$ ipython --no-banner

In [1]: import numpy as np

In [2]: from numpy import linalg as LA

In [3]: np.set_printoptions(precision=1, suppress=True, linewidth=160)

In [4]: def rnd(a):
   ...:     return np.round(a, 1) + 0
   ...: 

In [5]: A = np.load("a.npy")

In [6]: print(A)
[[0 0 0 0 0 0 0 0]
 [0 0 0 2 0 0 0 0]
 [0 0 0 0 0 0 0 0]
 [0 0 0 0 0 0 0 0]
 [0 0 0 0 0 0 0 0]
 [0 0 0 0 0 2 0 0]
 [0 0 0 0 0 0 0 0]
 [2 0 0 0 0 0 0 0]]

In [7]: u = np.array([2, 0])

In [8]: print(np.cross(A[7, :3], A[1, :3]))
[0 0 0]

In [9]: print(np.polyval(u, A[7]))
[4 0 0 0 0 0 0 0]

In [10]: print(rnd(LA.norm(A, 2) / LA.norm(A)))
0.6

In [11]: print(np.argsort(-LA.norm(A, axis=0).round(6), kind="stable")[:3])
[0 3 5]

In [12]: print(LA.cond(A) > 100)
True

In [13]: print(LA.matrix_rank(A, rtol=0.1))
3

In [14]: print(rnd(A @ LA.pinv(A) @ A))
[[0. 0. 0. 0. 0. 0. 0. 0.]
 [0. 0. 0. 2. 0. 0. 0. 0.]
 [0. 0. 0. 0. 0. 0. 0. 0.]
 [0. 0. 0. 0. 0. 0. 0. 0.]
 [0. 0. 0. 0. 0. 0. 0. 0.]
 [0. 0. 0. 0. 0. 2. 0. 0.]
 [0. 0. 0. 0. 0. 0. 0. 0.]
 [2. 0. 0. 0. 0. 0. 0. 0.]]

In [15]: print(np.abs(np.diag(LA.qr(A)[1])) > 1e-9)
[ True False False False False  True False False]

In [16]: print(rnd(np.trace(LA.pinv(A) @ A)))
3.0

In [17]: U, sigma, Vh = LA.svd(A)

In [18]: print(np.argmax(sigma[:-1] / (sigma[1:] + 1e-6)) + 1)
3

In [19]: A2 = U[:, :3] @ np.diag(sigma[:3]) @ Vh[:3]

In [20]: print(rnd(LA.norm(A - A2, 2)), sigma[3])
0.0 0.0

In [21]: print(np.abs(A - A2).max())
0.0

In [22]: print(rnd(LA.norm(A - A2) / LA.norm(A)))
0.0

In [23]: M = np.loadtxt("data.csv", delimiter=",")

In [24]: print(rnd(M))
[[-2.4  1.   0.  -3.1 -0.1 -2.5  0.2  1.5  0.2]
 [-0.3 -0.5  1.5  0.9  1.5 -2.3 -2.1 -1.5 -2.7]
 [-0.2 -1.9 -3.8 -1.2 -0.4 -0.3 -1.4 -1.7  0.1]
 [ 1.4 -2.4  0.  -0.1  1.   0.  -1.5  3.7 -0.2]
 [-0.5 -1.9  1.9 -1.2 -3.6  1.1 -0.4 -0.4 -1.3]
 [ 2.6  2.8  0.  -1.3 -1.1  0.1 -2.8  0.   0.3]
 [-2.4  1.5 -1.1  0.5  0.5  2.8 -1.3  1.1 -2.2]
 [ 1.5 -0.3  0.5 -3.   2.2  1.6  1.5 -1.  -1.6]
 [-1.5 -0.8  1.7 -0.7  1.5  1.4 -2.1 -1.1  2.9]]

In [25]: def softmax(z):
    ...:     e = np.exp(z - z.max(axis=-1, keepdims=True))
    ...:     return e / e.sum(axis=-1, keepdims=True)
    ...: 

In [26]: print(rnd(softmax(10 * M[4])))
[0. 0. 1. 0. 0. 0. 0. 0. 0.]

In [27]: print(rnd(softmax(M[4])))
[0.  0.  0.6 0.  0.  0.2 0.1 0.1 0. ]

In [28]: print(rnd(softmax(M).sum(axis=1)))
[1. 1. 1. 1. 1. 1. 1. 1. 1.]

In [29]: att = M @ M.T / np.sqrt(9)

In [30]: print(rnd(softmax(att)))
[[1. 0. 0. 0. 0. 0. 0. 0. 0.]
 [0. 1. 0. 0. 0. 0. 0. 0. 0.]
 [0. 0. 1. 0. 0. 0. 0. 0. 0.]
 [0. 0. 0. 1. 0. 0. 0. 0. 0.]
 [0. 0. 0. 0. 1. 0. 0. 0. 0.]
 [0. 0. 0. 0. 0. 1. 0. 0. 0.]
 [0. 0. 0. 0. 0. 0. 1. 0. 0.]
 [0. 0. 0. 0. 0. 0. 0. 1. 0.]
 [0. 0. 0. 0. 0. 0. 0. 0. 1.]]

In [31]: print(softmax(att).round(6).argmax(axis=1))
[0 1 2 3 4 5 6 7 8]

In [32]: vec = np.array([-3, -1, 4, 3, 5, 1, -3, 1, 4])

In [33]: rhs = M @ vec

In [34]: print(rnd(rhs))
[ -4.5   9.4 -15.9  10.3 -13.6 -10.1   3.8 -10.3  36.1]

In [35]: print(rnd(LA.solve(M, M[:, 2])))
[0. 0. 1. 0. 0. 0. 0. 0. 0.]

In [36]: print(rnd(LA.solve(M.T, M[0])))
[1. 0. 0. 0. 0. 0. 0. 0. 0.]

In [37]: print(rnd(LA.solve(M, rhs)))
[-3. -1.  4.  3.  5.  1. -3.  1.  4.]

In [38]: rng = np.random.default_rng(2897)

In [39]: A2 = M + rng.integers(-2, 3, (9, 1)) @ rng.integers(-2, 3, (1, 9))

In [40]: print(rnd(A2))
[[-0.4  2.   2.  -2.1  0.9 -3.5  2.2  2.5  1.2]
 [ 3.7  1.5  5.5  2.9  3.5 -4.3  1.9  0.5 -0.7]
 [-0.2 -1.9 -3.8 -1.2 -0.4 -0.3 -1.4 -1.7  0.1]
 [ 1.4 -2.4  0.  -0.1  1.   0.  -1.5  3.7 -0.2]
 [ 3.5  0.1  5.9  0.8 -1.6 -0.9  3.6  1.6  0.7]
 [ 4.6  3.8  2.  -0.3 -0.1 -0.9 -0.8  1.   1.3]
 [ 1.6  3.5  2.9  2.5  2.5  0.8  2.7  3.1 -0.2]
 [ 5.5  1.7  4.5 -1.   4.2 -0.4  5.5  1.   0.4]
 [-5.5 -2.8 -2.3 -2.7 -0.5  3.4 -6.1 -3.1  0.9]]

In [41]: print(np.abs(A2 - M).sum(axis=1))
[12. 24.  0.  0. 24. 12. 24. 24. 24.]

In [42]: print(rnd(LA.svd(A2 - M, compute_uv=False)))
[19.9  0.   0.   0.   0.   0.   0.   0.   0. ]

In [43]: print(rnd(A2 - M))
[[ 2.  1.  2.  1.  1. -1.  2.  1.  1.]
 [ 4.  2.  4.  2.  2. -2.  4.  2.  2.]
 [ 0.  0.  0.  0.  0.  0.  0.  0.  0.]
 [ 0.  0.  0.  0.  0.  0.  0.  0.  0.]
 [ 4.  2.  4.  2.  2. -2.  4.  2.  2.]
 [ 2.  1.  2.  1.  1. -1.  2.  1.  1.]
 [ 4.  2.  4.  2.  2. -2.  4.  2.  2.]
 [ 4.  2.  4.  2.  2. -2.  4.  2.  2.]
 [-4. -2. -4. -2. -2.  2. -4. -2. -2.]]

In [44]: F = np.array([[1.2, 0.8, -0.4],
    ...:     [0.9, -0.4, 0.5],
    ...:     [-0.4, -0.3, -1.2],
    ...:     [-0.2, -1.1, 0.5],
    ...:     [1.9, -0.8, 1.4],
    ...:     [-0.6, -0.5, -1.3]])

In [45]: hat = F @ LA.solve(F.T @ F, F.T)

In [46]: print(rnd(np.diag(hat)))
[0.7 0.2 0.4 0.4 0.7 0.5]

In [47]: print(np.allclose(hat @ hat, hat))
True

In [48]: feats = np.eye(3, dtype=int)[rng.permutation(3)]

In [49]: print(feats)
[[0 1 0]
 [0 0 1]
 [1 0 0]]

In [50]: Q, V = LA.qr(feats[:, :2])[0], LA.qr(feats[:, 2:])[0]

In [51]: sigma = LA.svd(Q.T @ V, compute_uv=False)

In [52]: print((sigma > 0.9).sum())
0

In [53]: print(sigma)
[0.]

In [54]: print(rnd(LA.norm(Q @ Q.T - V @ V.T, 2)))
1.0

In [55]: print(np.flatnonzero(LA.matrix_power((A != 0) + (A.T != 0) + np.eye(8), 8)[3]))
[1 3]

In [56]: print((A != 0).astype(int))
[[0 0 0 0 0 0 0 0]
 [0 0 0 1 0 0 0 0]
 [0 0 0 0 0 0 0 0]
 [0 0 0 0 0 0 0 0]
 [0 0 0 0 0 0 0 0]
 [0 0 0 0 0 1 0 0]
 [0 0 0 0 0 0 0 0]
 [1 0 0 0 0 0 0 0]]

In [57]: print(rnd(LA.det(A)))
0.0

In [58]: print((LA.matrix_power((A != 0) + (A.T != 0) + np.eye(8), 8) > 0).astype(int))
[[1 0 0 0 0 0 0 1]
 [0 1 0 1 0 0 0 0]
 [0 0 1 0 0 0 0 0]
 [0 1 0 1 0 0 0 0]
 [0 0 0 0 1 0 0 0]
 [0 0 0 0 0 1 0 0]
 [0 0 0 0 0 0 1 0]
 [1 0 0 0 0 0 0 1]]

In [59]: idx = rng.permutation(3)

In [60]: print(idx)
[0 1 2]

In [61]: A2 = feats[idx][:, idx]

In [62]: print(np.diag(A2))
[0 0 0]

In [63]: print(np.allclose(A2, feats))
True

In [64]: print(rnd(np.sort(np.abs(LA.eigvals(A2)))))
[1. 1. 1.]

In [65]: A2 = feats + rng.integers(-2, 3, (3, 1)) @ rng.integers(-2, 3, (1, 3))

In [66]: print(A2)
[[ 2  3  2]
 [-4 -4 -3]
 [ 1  0  0]]

In [67]: print(rnd(LA.svd(A2 - feats, compute_uv=False)))
[7.7 0.  0. ]

In [68]: J = np.load("layer2.npy")

In [69]: print(J)
[[ 1.4 -3.2 -0.1  2.3  0.9  2.5]
 [ 1.3 -2.4  3.1 -0.1 -2.7  1. ]
 [-1.3 -0.4 -1.7  0.5  4.3 -1.1]
 [-2.4 -1.8 -3.6 -1.5 -0.4  0.2]
 [-3.9  0.3 -1.4  1.4  0.   2.4]
 [-3.3  2.   2.2  0.1  0.9  2.1]
 [ 3.6  2.6 -0.6  0.  -2.1 -0.4]
 [ 3.9  0.1 -0.3  1.4 -0.2  2.8]
 [ 0.8  3.1 -0.5 -1.9 -3.2 -0.9]
 [-0.7 -1.8  1.1  3.8  2.4  0. ]
 [ 2.7 -1.2 -3.9 -0.4  0.5 -0.8]
 [-0.9 -1.9  3.  -3.3 -0.4  0.8]
 [-1.7 -1.4  1.1 -1.3 -3.6  2.1]
 [ 2.5 -1.5  2.6 -2.2  0.2  2.2]
 [-0.5 -0.6 -2.3 -4.1 -1.1  1. ]
 [-2.2 -1.2  2.1 -2.7 -1.3 -2.2]
 [-3.3 -0.7  0.2  3.3 -1.7 -0.4]
 [-4.7 -0.3 -0.9  1.2  0.1  0.1]
 [-1.1  1.9  0.6  4.  -1.9  0.1]
 [-2.  -1.7 -3.7  0.2  0.4  1.9]
 [-1.2 -4.4 -1.8 -0.1 -0.5 -0.4]
 [-1.3 -3.8 -0.7  0.8  2.6 -0.6]
 [-1.3  2.7  3.   2.6 -0.4  0.2]
 [-2.7 -1.2 -0.1  0.4  2.5 -3.1]
 [-1.4 -0.3  2.8  2.8 -1.   2.4]
 [-1.6 -1.4  1.7 -0.3 -1.7  3.8]
 [-0.3 -1.3  3.9  2.  -0.2  2. ]
 [ 3.4  1.8 -1.3 -0.9 -2.3 -1.4]
 [-1.1 -0.1 -2.3  1.7  3.5  1.8]
 [-0.8  1.8 -3.6  1.   2.6 -0.5]
 [ 3.5 -2.1 -0.4 -2.  -2.  -0.1]
 [-3.2 -0.5 -2.1  0.7 -0.7  3.1]
 [-0.9  1.   0.1 -4.7  1.3 -0.1]]

In [70]: Ac = (J - J.mean(axis=0)) / J.std(axis=0)

In [71]: print(rnd(Ac.std(axis=0)))
[1. 1. 1. 1. 1. 1.]

In [72]: print(np.argwhere(np.abs(Ac) > 2))
[[ 2  4]
 [ 7  0]
 [20  1]
 [23  5]
 [32  3]]

In [73]: beta = LA.lstsq(np.delete(Ac, 3, axis=1), Ac[:, 3])[0]

In [74]: print(rnd(beta))
[-0.1  0.1  0.1  0.3  0.2]

In [75]: print(rnd(1 - np.var(Ac[:, 3] - np.delete(Ac, 3, axis=1) @ beta)))
0.1

In [76]: idx = J[:, 2] > np.median(J[:, 2])

In [77]: u = J[idx].mean(axis=0) - J[~idx].mean(axis=0)

In [78]: print(rnd(u))
[-0.7 -0.2  3.5  0.5 -0.5  0.4]

In [79]: u = np.array([-1, -1, -1])

In [80]: print(rnd(np.correlate(J[5], J[29], "full")))
[  1.6  -9.6   0.8  19.6 -11.1  -0.3   8.4  -2.7  -6.    3.1  -1.7]

In [81]: A2 = np.c_[J[:, :1] @ np.array([[2]]), np.array([1, 3, 2, 3, 3, 0, 2, 2, 2, 2, 2, 0, 0, 3, 2, 2, 2, 1, 1, 3, 2, 1, 0, 1, 2, 0, 2, 3, 0, 2, 2, 0, 0])]

In [82]: print(A2)
[[ 2.8  1. ]
 [ 2.6  3. ]
 [-2.6  2. ]
 [-4.8  3. ]
 [-7.8  3. ]
 [-6.6  0. ]
 [ 7.2  2. ]
 [ 7.8  2. ]
 [ 1.6  2. ]
 [-1.4  2. ]
 [ 5.4  2. ]
 [-1.8  0. ]
 [-3.4  0. ]
 [ 5.   3. ]
 [-1.   2. ]
 [-4.4  2. ]
 [-6.6  2. ]
 [-9.4  1. ]
 [-2.2  1. ]
 [-4.   3. ]
 [-2.4  2. ]
 [-2.6  1. ]
 [-2.6  0. ]
 [-5.4  1. ]
 [-2.8  2. ]
 [-3.2  0. ]
 [-0.6  2. ]
 [ 6.8  3. ]
 [-2.2  0. ]
 [-1.6  2. ]
 [ 7.   2. ]
 [-6.4  0. ]
 [-1.8  0. ]]

In [83]: print(LA.matrix_rank(A2))
2

In [84]: print(rnd(LA.norm(LA.qr(J)[0].T @ A2, axis=0) ** 2 / ((A2 ** 2).sum(axis=0) + 1e-12)))
[1.  0.2]

In [85]: print(rnd(LA.norm(A2 - J @ LA.lstsq(J, A2)[0], axis=0)))
[0.  9.5]

In [86]: print(rnd(LA.lstsq(J, A2[:, 0])[0]))
[2. 0. 0. 0. 0. 0.]

In [87]: Ac = J - J.mean(axis=0)

In [88]: U, sigma, Vh = LA.svd(Ac, full_matrices=False)

In [89]: print(np.abs(U[:, 0]).argmax())
30

In [90]: print((np.sign(U[:, 0]) == np.sign(U[0, 0])).astype(int))
[1 0 1 1 1 1 0 0 0 1 0 0 0 0 0 0 1 1 1 1 1 1 1 1 1 0 0 0 1 1 0 1 0]

In [91]: print(LA.matrix_rank(Ac))
6

In [92]: print(np.abs(Vh[0]).argmax())
0

In [93]: m1 = np.array([[1.0, 0.4, -1.1, -0.1, -0.6],
    ...:     [-0.3, 0.6, -1.1, -1.1, -0.3],
    ...:     [-1.5, -0.8, 2.1, -0.7, 0.9],
    ...:     [-0.4, 0.1, -0.3, -1.3, -0.8],
    ...:     [-1.2, -1.0, 1.9, 0.1, 0.2],
    ...:     [-1.0, -0.4, 0.8, -0.7, 0.4],
    ...:     [-0.5, 0.3, 0.3, 0.8, 0.5],
    ...:     [0.8, -0.2, 0.0, 0.5, -0.4],
    ...:     [-1.6, -0.6, 1.2, -0.7, 0.6]])

In [94]: Q, r_ = LA.qr(m1)

In [95]: print(rnd(np.abs(np.diag(r_))))
[3.1 1.2 0.9 1.2 0.8]

In [96]: print(rnd(np.trace(Q @ Q.T)))
5.0

In [97]: print(rnd(Q))
[[-0.3  0.   0.1 -0.2  0. ]
 [ 0.1 -0.6  0.3 -0.1  0. ]
 [ 0.5  0.2 -0.4 -0.7  0.2]
 [ 0.1 -0.2  0.3 -0.4 -0.7]
 [ 0.4  0.5  0.1  0.3 -0.5]
 [ 0.3  0.   0.2  0.   0.2]
 [ 0.2 -0.4 -0.7  0.3 -0.3]
 [-0.3  0.4  0.  -0.1 -0.2]
 [ 0.5  0.   0.3  0.3  0.2]]

In [98]: print(rnd(Q @ r_))
[[ 1.   0.4 -1.1 -0.1 -0.6]
 [-0.3  0.6 -1.1 -1.1 -0.3]
 [-1.5 -0.8  2.1 -0.7  0.9]
 [-0.4  0.1 -0.3 -1.3 -0.8]
 [-1.2 -1.   1.9  0.1  0.2]
 [-1.  -0.4  0.8 -0.7  0.4]
 [-0.5  0.3  0.3  0.8  0.5]
 [ 0.8 -0.2  0.   0.5 -0.4]
 [-1.6 -0.6  1.2 -0.7  0.6]]

In [99]: idx = rng.permutation(5)

In [100]: A2 = m1[:, idx] * rng.choice([-1, 1], 5)

In [101]: print(A2)
[[-0.1 -0.6 -0.4  1.1  1. ]
 [-1.1 -0.3 -0.6  1.1 -0.3]
 [-0.7  0.9  0.8 -2.1 -1.5]
 [-1.3 -0.8 -0.1  0.3 -0.4]
 [ 0.1  0.2  1.  -1.9 -1.2]
 [-0.7  0.4  0.4 -0.8 -1. ]
 [ 0.8  0.5 -0.3 -0.3 -0.5]
 [ 0.5 -0.4  0.2 -0.   0.8]
 [-0.7  0.6  0.6 -1.2 -1.6]]

In [102]: U, _, Vh = LA.svd(m1.T @ A2)

In [103]: print(rnd(LA.lstsq(m1, A2)[0]))
[[ 0.  0.  0.  0.  1.]
 [ 0.  0. -1.  0.  0.]
 [ 0.  0.  0. -1.  0.]
 [ 1.  0.  0.  0.  0.]
 [ 0.  1.  0.  0.  0.]]

In [104]: vec = np.array([1, -3, -2, 3, 4])

In [105]: rhs = m1 @ vec

In [106]: print(rnd(LA.lstsq(m1, rhs)[0]))
[ 1. -3. -2.  3.  4.]

In [107]: print(rnd(LA.solve(m1.T @ m1, m1.T @ rhs)))
[ 1. -3. -2.  3.  4.]

In [108]: print(rnd(LA.pinv(m1) @ m1))
[[1. 0. 0. 0. 0.]
 [0. 1. 0. 0. 0.]
 [0. 0. 1. 0. 0.]
 [0. 0. 0. 1. 0.]
 [0. 0. 0. 0. 1.]]

In [109]: rhs = rhs + 0.3 * rng.normal(size=9)

In [110]: print(rnd(rhs))
[-0.4 -4.7 -1.9 -7.5 -1.  -2.2  2.5  1.2 -2. ]

In [111]: beta, *_ = LA.lstsq(m1, rhs)

In [112]: print([round(float(LA.norm(LA.solve(m1.T @ m1 + lam * np.eye(5), m1.T @ rhs))), 2) for lam in (0, 1, 10, 100)])
[6.32, 3.49, 1.49, 0.24]

In [113]: print(rnd(beta))
[ 1.2 -2.9 -1.9  3.1  4.2]

In [114]: print(rnd(LA.norm(rhs - m1 @ beta)))
0.4

In [115]: print(beta.round())
[ 1. -3. -2.  3.  4.]

In [116]: vec = np.array([3, 1, -1, -1, 1])

In [117]: h1 = np.maximum(m1 @ vec, 0)

In [118]: print(m1 * (h1 > 1e-9)[:, None])
[[ 1.   0.4 -1.1 -0.1 -0.6]
 [-0.3  0.6 -1.1 -1.1 -0.3]
 [-0.  -0.   0.  -0.   0. ]
 [-0.   0.  -0.  -0.  -0. ]
 [-0.  -0.   0.   0.   0. ]
 [-0.  -0.   0.  -0.   0. ]
 [-0.   0.   0.   0.   0. ]
 [ 0.8 -0.2  0.   0.5 -0.4]
 [-0.  -0.   0.  -0.   0. ]]

In [119]: print(rnd(h1))
[4.  1.6 0.  0.  0.  0.  0.  1.3 0. ]

In [120]: print(np.flatnonzero(h1 > 1e-9))
[0 1 7]

In [121]: print(rnd(np.maximum(m1 @ (3 * vec), 0)))
[12.   4.8  0.   0.   0.   0.   0.   3.9  0. ]

In [122]: hat = m1 @ LA.solve(m1.T @ m1, m1.T)

In [123]: print(np.allclose(hat @ hat, hat))
True

In [124]: print(rnd(LA.eigvalsh(hat)))
[0. 0. 0. 0. 1. 1. 1. 1. 1.]

In [125]: K = -1 * np.eye(8) + np.eye(8, k=1)

In [126]: print(K)
[[-1.  1.  0.  0.  0.  0.  0.  0.]
 [ 0. -1.  1.  0.  0.  0.  0.  0.]
 [ 0.  0. -1.  1.  0.  0.  0.  0.]
 [ 0.  0.  0. -1.  1.  0.  0.  0.]
 [ 0.  0.  0.  0. -1.  1.  0.  0.]
 [ 0.  0.  0.  0.  0. -1.  1.  0.]
 [ 0.  0.  0.  0.  0.  0. -1.  1.]
 [ 0.  0.  0.  0.  0.  0.  0. -1.]]

In [127]: u, r1 = K[5], K[6]

In [128]: print(u @ r1)
-1.0

In [129]: p = (u @ r1) / (u @ u) * u

In [130]: print(np.outer(u, r1))
[[ 0.  0.  0.  0.  0.  0. -0.  0.]
 [ 0.  0.  0.  0.  0.  0. -0.  0.]
 [ 0.  0.  0.  0.  0.  0. -0.  0.]
 [ 0.  0.  0.  0.  0.  0. -0.  0.]
 [ 0.  0.  0.  0.  0.  0. -0.  0.]
 [-0. -0. -0. -0. -0. -0.  1. -1.]
 [ 0.  0.  0.  0.  0.  0. -1.  1.]
 [ 0.  0.  0.  0.  0.  0. -0.  0.]]

In [131]: print((r1 - p) @ u)
0.0
